$ python3 -q
>>> import numpy as np
>>> np.set_printoptions(precision=3, suppress=True, linewidth=100, legacy="1.25")
>>> def rd(a):
...     return np.round(a, 3) + 0
... 
>>> F = np.load("mat.npy")
>>> print(F)
[[-2  0  0  2 -1 -1  1 -2]
 [ 2 -1 -1  1 -1 -1  2  1]
 [-1 -1 -1  2  0  2  0  2]
 [ 2  2  0  2  2 -2  2  2]
 [-2  0  0  2 -1 -1  1 -2]
 [-1  1  1 -2 -2 -1 -2 -1]]
>>> # looks like rank 5
>>> other = np.array([[-2, -2],
...     [-1, -2],
...     [2, -2],
...     [-1, -3],
...     [0, 2],
...     [-1, 0],
...     [0, -3],
...     [2, 1]])
>>> print(other.T @ F.T)
[[ -1  -3   1  -2  -1   4]
 [ -9 -10   2 -14  -9   5]]
>>> print(np.einsum("ij->j", F))
[-2  1 -1  7 -3 -4  4  0]
>>> print(np.linalg.matrix_rank(np.vstack([F, other.T])))
7
>>> print(np.einsum("ik,kj->ji", F, other))
[[ -1  -3   1  -2  -1   4]
 [ -9 -10   2 -14  -9   5]]
>>> print(np.einsum("ik,kj->ij", F, other))
[[ -1  -9]
 [ -3 -10]
 [  1   2]
 [ -2 -14]
 [ -1  -9]
 [  4   5]]
>>> print(np.linalg.lstsq(F[:-1].T, F[-1])[2])
4
>>> print(np.unique(F.round(6), axis=0).shape)
(5, 8)
>>> G = F.T @ F
>>> print(rd(np.linalg.svd(F, compute_uv=False) ** 2))
[43.284 29.562 19.257  8.292  3.605  0.   ]
>>> print(G)
[[18  2 -2 -2  8 -3  6 13]
 [ 2  7  3 -1  3 -6  0  0]
 [-2  3  3 -5 -1 -2 -4 -4]
 [-2 -1 -5 21  3 -3 14  3]
 [ 8  3 -1  3 11  1  4  9]
 [-3 -6 -2 -3  1 12 -6  4]
 [ 6  0 -4 14  4 -6 14  4]
 [13  0 -4  3  9  4  4 18]]
>>> print(rd(np.linalg.eigvalsh(G)[::-1]))
[43.284 29.562 19.257  8.292  3.605  0.     0.     0.   ]
>>> print(np.linalg.matrix_rank(G))
5
>>> print(np.allclose(G, G.T))
True
>>> Uu, sv, VT = np.linalg.svd(F)
>>> print(np.argmax(sv[:-1] / (sv[1:] + 1e-6)) + 1)
5
>>> print(rd(sv))
[6.579 5.437 4.388 2.88  1.899 0.   ]
>>> other = Uu[:, :5] @ np.diag(sv[:5]) @ VT[:5]
>>> print(np.linalg.matrix_rank(other))
5
>>> print(rd(other))
[[-2.  0.  0.  2. -1. -1.  1. -2.]
 [ 2. -1. -1.  1. -1. -1.  2.  1.]
 [-1. -1. -1.  2.  0.  2.  0.  2.]
 [ 2.  2.  0.  2.  2. -2.  2.  2.]
 [-2.  0.  0.  2. -1. -1.  1. -2.]
 [-1.  1.  1. -2. -2. -1. -2. -1.]]
>>> print(rd(np.linalg.norm(F - other, 2)), rd(sv[5]))
0.0 0.0
